>>> import numpy as np
>>> from numpy import linalg as LA
>>> np.set_printoptions(suppress=True, linewidth=100)
>>> def tidy(a):
...     return np.round(a, 2) + 0
... 
>>> K = np.load("x.npy")
>>> K
array([[ -2,  -1,  -2,   0,  -1,  -1,   1],
       [  3,   2,   0,  -1,  -3,   2,   3],
       [  0,   2,  -1,   1,   1,   0,  -3],
       [ -3,   1,   1,   3,  -1,   1,  -3],
       [  3,  -2,   2,   0,  -1,   1,   0],
       [-11,  -7,  -2,   3,   8,  -7,  -8]])
>>> W1 = np.array([[3, 3], [1, 2], [1, 1], [3, 3], [1, 0], [2, 1], [0, 1]])
>>> beta = np.array([-2, 2])
>>> H = np.maximum(K @ W1 + beta, 0)
>>> H
array([[ 0,  0],
       [ 7, 17],
       [ 3,  5],
       [ 1,  3],
       [ 8, 10],
       [ 0,  0]])
>>> LA.matrix_rank(H)
np.int64(2)
>>> (H > 0).astype(int)
array([[0, 0],
       [1, 1],
       [1, 1],
       [1, 1],
       [1, 1],
       [0, 0]])
>>> C = np.array([[2, 3], [4, -5]])
>>> H @ C
array([[  0,   0],
       [ 82, -64],
       [ 26, -16],
       [ 14, -12],
       [ 56, -26],
       [  0,   0]])
>>> T = np.stack([K, 5 * K, K[::-1]])
>>> np.einsum("bij,cij->bc", T, T)
array([[  474,  2370,    92],
       [ 2370, 11850,   460],
       [   92,   460,   474]])
>>> tidy(LA.norm(T, axis=(1, 2)))
array([ 21.77, 108.86,  21.77])
>>> feats = np.loadtxt("block18.csv", delimiter=",")
>>> feats
array([[ 2., -1.,  1.,  0.,  0.],
       [ 2.,  0., -3.,  0.,  0.]])
>>> def softmax(z):
...     e = np.exp(z - z.max(axis=-1, keepdims=True))
...     return e / e.sum(axis=-1, keepdims=True)
... 
>>> tidy(softmax(feats[0] + 2))
array([0.59, 0.03, 0.22, 0.08, 0.08])
>>> print(tidy(softmax(10 * feats[0])))
[1. 0. 0. 0. 0.]
>>> scores = feats @ feats.T / np.sqrt(5)
>>> softmax(scores).round(6).argmax(axis=1)
array([0, 1])
>>> r0 = np.array([0, -2])
>>> np.array([np.convolve(row, r0, "same") for row in feats])
array([[ 0., -4.,  2., -2.,  0.],
       [ 0., -4.,  0.,  6.,  0.]])
>>> x = np.array([3, 2, 3, 4, 2])
>>> a = np.maximum(feats @ x, 0)
>>> a
array([7., 0.])
>>> tidy(np.tanh(feats @ x))
array([ 1., -1.])
>>> x = np.array([-8, 7, 7, -9, 0])
>>> feats @ np.eye(5)[1]
array([-1.,  0.])
>>> np.einsum("ij,j->i", feats, x)
array([-16., -37.])
>>> x @ feats
Traceback (most recent call last):
  File "<python-input-33>", line 1, in <module>
    x @ feats
    ~~^~~~~~~
ValueError: matmul: Input operand 1 has a mismatch in its core dimension 0, with gufunc signature (n?,k),(k,m?)->(n?,m?) (size 2 is different from 5)
>>> feats @ np.ones(5)
array([ 2., -1.])
>>> LA.norm(feats @ x) <= LA.norm(feats, 2) * LA.norm(x) + 1e-9
np.True_
>>> data = np.array([[1, 2, 2, 2], [0, 0, 2, 1], [0, 0, 1, 0], [1, 2, -2, 0]])
>>> print([round(float(x), 2) for x in LA.svd(data, compute_uv=False)[:3]])
[4.12, 3.3, 0.4]
>>> print(LA.cond(data) > 100)
True
>>> LA.matrix_rank(data, rtol=0.1)
np.int64(2)
>>> tidy(LA.norm(data, 2) / LA.norm(data))
np.float64(0.78)
>>> A = np.array([[-1.3, 1.1, 0.8, -0.1, 0.7, -0.5, 0.1],
...     [-1.6, 3.0, 1.6, -0.2, -1.1, -0.1, 0.2],
...     [1.09, 0.8, 0.38, 0.72, 0.61, -0.61, -1.6],
...     [-1.2, -1.1, -0.1, 0.1, -1.2, -0.7, 0.0],
...     [0.4, 1.6, 0.8, 0.1, -0.3, -1.0, 0.8],
...     [1.1, 0.8, 0.4, 0.7, 0.6, -0.6, -1.6],
...     [1.3, -0.6, -2.4, -0.6, 0.4, 0.7, 0.3]])
>>> A
array([[-1.3 ,  1.1 ,  0.8 , -0.1 ,  0.7 , -0.5 ,  0.1 ],
       [-1.6 ,  3.  ,  1.6 , -0.2 , -1.1 , -0.1 ,  0.2 ],
       [ 1.09,  0.8 ,  0.38,  0.72,  0.61, -0.61, -1.6 ],
       [-1.2 , -1.1 , -0.1 ,  0.1 , -1.2 , -0.7 ,  0.  ],
       [ 0.4 ,  1.6 ,  0.8 ,  0.1 , -0.3 , -1.  ,  0.8 ],
       [ 1.1 ,  0.8 ,  0.4 ,  0.7 ,  0.6 , -0.6 , -1.6 ],
       [ 1.3 , -0.6 , -2.4 , -0.6 ,  0.4 ,  0.7 ,  0.3 ]])
>>> LA.cond(A) > 100
np.True_
>>> tidy(np.abs(LA.svd(A)[2][-1]))
array([0.16, 0.11, 0.25, 0.9 , 0.04, 0.19, 0.23])
>>> round(np.log10(LA.cond(A)))
2
>>> print(np.argsort(-LA.norm(A, axis=0).round(6), kind="stable")[:3])
[1 0 2]
>>> LA.matrix_rank(A, rtol=0.1)
np.int64(6)
>>> [round(float(x), 2) for x in LA.svd(A, compute_uv=False)[:3]]
[5.12, 3.63, 2.36]
>>> print(tidy(LA.norm(A, 2) / LA.norm(A)))
0.72
>>> np.allclose(A, A.T)
False
>>> tidy(np.abs(LA.eigvals(A)).max())
np.float64(2.44)
>>> np.allclose(A @ A.T, A.T @ A)
False
>>> tidy((A + A.T) / 2)
array([[-1.3 , -0.25,  0.94, -0.65,  0.55,  0.3 ,  0.7 ],
       [-0.25,  3.  ,  1.2 , -0.65,  0.25,  0.35, -0.2 ],
       [ 0.94,  1.2 ,  0.38,  0.31,  0.7 , -0.1 , -2.  ],
       [-0.65, -0.65,  0.31,  0.1 , -0.55,  0.  , -0.3 ],
       [ 0.55,  0.25,  0.7 , -0.55, -0.3 , -0.2 ,  0.6 ],
       [ 0.3 ,  0.35, -0.1 ,  0.  , -0.2 , -0.6 , -0.45],
       [ 0.7 , -0.2 , -2.  , -0.3 ,  0.6 , -0.45,  0.3 ]])
>>> tidy(np.sort(np.abs(LA.eigvals(A))))
array([0.05, 1.32, 1.32, 1.54, 1.7 , 2.44, 2.44])
>>> rng = np.random.default_rng(32160)
>>> z = rng.permutation(7)
>>> z
array([2, 6, 0, 4, 3, 5, 1])
>>> other = A[z][:, z]
>>> np.allclose(other, A)
False
>>> other
array([[ 0.38, -1.6 ,  1.09,  0.61,  0.72, -0.61,  0.8 ],
       [-2.4 ,  0.3 ,  1.3 ,  0.4 , -0.6 ,  0.7 , -0.6 ],
       [ 0.8 ,  0.1 , -1.3 ,  0.7 , -0.1 , -0.5 ,  1.1 ],
       [ 0.8 ,  0.8 ,  0.4 , -0.3 ,  0.1 , -1.  ,  1.6 ],
       [-0.1 ,  0.  , -1.2 , -1.2 ,  0.1 , -0.7 , -1.1 ],
       [ 0.4 , -1.6 ,  1.1 ,  0.6 ,  0.7 , -0.6 ,  0.8 ],
       [ 1.6 ,  0.2 , -1.6 , -1.1 , -0.2 , -0.1 ,  3.  ]])
>>> tidy(LA.det(other)), tidy(LA.det(A[z]))
(np.float64(-1.41), np.float64(1.41))
>>> tidy(np.trace(other))
np.float64(1.58)
>>> np.diag(other)
array([ 0.38,  0.3 , -1.3 , -0.3 ,  0.1 , -0.6 ,  3.  ])
>>> left, sv, Vh = LA.svd(A)
>>> np.argmax(sv[:-1] / (sv[1:] + 1e-6)) + 1
np.int64(6)
>>> other = left[:, :6] @ np.diag(sv[:6]) @ Vh[:6]
>>> tidy(np.abs(A - other).max())
np.float64(0.01)
>>> LA.matrix_rank(other)
np.int64(6)
>>> tidy(other)
array([[-1.3 ,  1.1 ,  0.8 , -0.1 ,  0.7 , -0.5 ,  0.1 ],
       [-1.6 ,  3.  ,  1.6 , -0.2 , -1.1 , -0.1 ,  0.2 ],
       [ 1.09,  0.8 ,  0.38,  0.71,  0.61, -0.61, -1.6 ],
       [-1.2 , -1.1 , -0.1 ,  0.1 , -1.2 , -0.7 ,  0.  ],
       [ 0.4 ,  1.6 ,  0.8 ,  0.1 , -0.3 , -1.  ,  0.8 ],
       [ 1.1 ,  0.8 ,  0.4 ,  0.71,  0.6 , -0.6 , -1.6 ],
       [ 1.3 , -0.6 , -2.4 , -0.6 ,  0.4 ,  0.7 ,  0.3 ]])
>>> O, R = LA.qr(A)
>>> tidy(np.abs(np.diag(R)))
array([3.15, 3.81, 1.8 , 0.58, 1.57, 1.01, 0.07])
>>> print(np.trace(O @ O.T))
7.0
>>> tidy(abs(R[0, 0])), tidy(LA.norm(A[:, 0]))
(np.float64(3.15), np.float64(3.15))
>>> arr = np.load("a.npy")
>>> tidy(arr)
array([[ 0.29, -2.25, -1.96],
       [ 1.67,  0.72,  2.39],
       [-0.41, -1.89, -2.3 ],
       [ 2.27, -1.93,  0.34],
       [-0.22,  2.22,  2.  ],
       [ 2.  , -2.23, -0.23],
       [-0.21, -2.01, -2.22],
       [-1.47,  2.43,  0.96],
       [ 2.44, -1.37,  1.08],
       [-1.51,  2.43,  0.92],
       [-1.6 , -0.8 , -2.41],
       [ 0.26,  1.98,  2.24],
       [-0.65, -1.72, -2.37],
       [-1.46,  2.43,  0.98],
       [ 2.37, -0.65,  1.72],
       [ 2.29, -1.89,  0.4 ],
       [-0.62, -1.74, -2.36],
       [-2.3 ,  0.42, -1.88],
       [-1.63, -0.76, -2.4 ],
       [ 0.63, -2.37, -1.73],
       [-2.23,  0.23, -1.99],
       [-0.18, -2.02, -2.21],
       [-2.14,  2.1 , -0.04],
       [-0.2 ,  2.22,  2.01],
       [ 1.01, -2.44, -1.42],
       [ 2.43, -1.51,  0.92],
       [-1.57, -0.84, -2.41],
       [-0.37, -1.91, -2.28],
       [-2.34,  1.8 , -0.54],
       [ 1.08,  1.36,  2.44],
       [-2.35,  1.78, -0.57],
       [ 1.31,  1.14,  2.45],
       [ 1.62,  0.78,  2.4 ]])
>>> tidy(arr @ LA.pinv(arr) @ arr)
array([[ 0.29, -2.25, -1.96],
       [ 1.67,  0.72,  2.39],
       [-0.41, -1.89, -2.3 ],
       [ 2.27, -1.93,  0.34],
       [-0.22,  2.22,  2.  ],
       [ 2.  , -2.23, -0.23],
       [-0.21, -2.01, -2.22],
       [-1.47,  2.43,  0.96],
       [ 2.44, -1.37,  1.08],
       [-1.51,  2.43,  0.92],
       [-1.6 , -0.8 , -2.41],
       [ 0.26,  1.98,  2.24],
       [-0.65, -1.72, -2.37],
       [-1.46,  2.43,  0.98],
       [ 2.37, -0.65,  1.72],
       [ 2.29, -1.89,  0.4 ],
       [-0.62, -1.74, -2.36],
       [-2.3 ,  0.42, -1.88],
       [-1.63, -0.76, -2.4 ],
       [ 0.63, -2.37, -1.73],
       [-2.23,  0.23, -1.99],
       [-0.18, -2.02, -2.21],
       [-2.14,  2.1 , -0.04],
       [-0.2 ,  2.22,  2.01],
       [ 1.01, -2.44, -1.42],
       [ 2.43, -1.51,  0.92],
       [-1.57, -0.84, -2.41],
       [-0.37, -1.91, -2.28],
       [-2.34,  1.8 , -0.54],
       [ 1.08,  1.36,  2.44],
       [-2.35,  1.78, -0.57],
       [ 1.31,  1.14,  2.45],
       [ 1.62,  0.78,  2.4 ]])
>>> tidy(np.trace(LA.pinv(arr) @ arr))
np.float64(2.0)
>>> np.unique(arr.round(6), axis=0).shape
(33, 3)
>>> LA.lstsq(arr[:-1].T, arr[-1])[2]
np.int32(2)
>>> Xc = arr - arr.mean(axis=1)
Traceback (most recent call last):
  File "<python-input-80>", line 1, in <module>
    Xc = arr - arr.mean(axis=1)
         ~~~~^~~~~~~~~~~~~~~~~~
ValueError: operands could not be broadcast together with shapes (33,3) (33,) 
>>> Xc = arr - arr.mean(axis=0)
>>> left, sv, Vh = LA.svd(Xc, full_matrices=False)
>>> tidy((sv ** 2).sum() ** 2 / (sv ** 4).sum())
np.float64(1.95)
>>> tidy(Xc.mean(axis=0))
array([0., 0., 0.])
>>> tidy(Vh[0] * np.sign(Vh[0, np.abs(Vh[0]).argmax()]))
array([0.09, 0.66, 0.75])
>>> print(np.abs(left[:, 0]).argmax())
11
>>> tidy(sv ** 2 / (sv ** 2).sum())
array([0.58, 0.42, 0.  ])
>>> print((np.sign(left[:, 0]) == np.sign(left[0, 0])).astype(int))
[1 0 1 1 0 1 1 0 0 0 1 0 1 0 0 1 1 1 1 1 1 1 0 0 1 0 1 1 0 0 0 0 0]
>>> Xc = arr - arr.mean(axis=0)
>>> vecs = LA.svd(Xc)[2][:2]
>>> other = Xc - Xc @ vecs.T @ vecs
>>> tidy(np.diag(vecs.T @ vecs))
array([0.67, 0.67, 0.67])
>>> print(tidy(LA.norm(other) / LA.norm(Xc)))
0.0
>>> tidy(other.std(axis=0))
array([0., 0., 0.])
>>> tidy(np.cov(Xc @ vecs.T, rowvar=False))
array([[5.31, 0.  ],
       [0.  , 3.87]])
>>> cov = np.cov(arr, rowvar=False)
>>> tidy(np.corrcoef(arr.T))
array([[ 1.  , -0.42,  0.47],
       [-0.42,  1.  ,  0.61],
       [ 0.47,  0.61,  1.  ]])
>>> print(tidy(cov))
[[ 2.59 -1.2   1.39]
 [-1.2   3.2   1.99]
 [ 1.39  1.99  3.39]]
>>> tidy(np.polyfit(arr[:, 0], arr[:, 2], 1))
array([ 0.54, -0.22])
>>> tidy(np.median(arr, axis=0))
array([-0.21, -0.76, -0.23])
>>> tidy(LA.eigvalsh(cov)[::-1])
array([5.31, 3.87, 0.  ])
>>> tidy(arr.std(axis=0))
array([1.59, 1.76, 1.81])
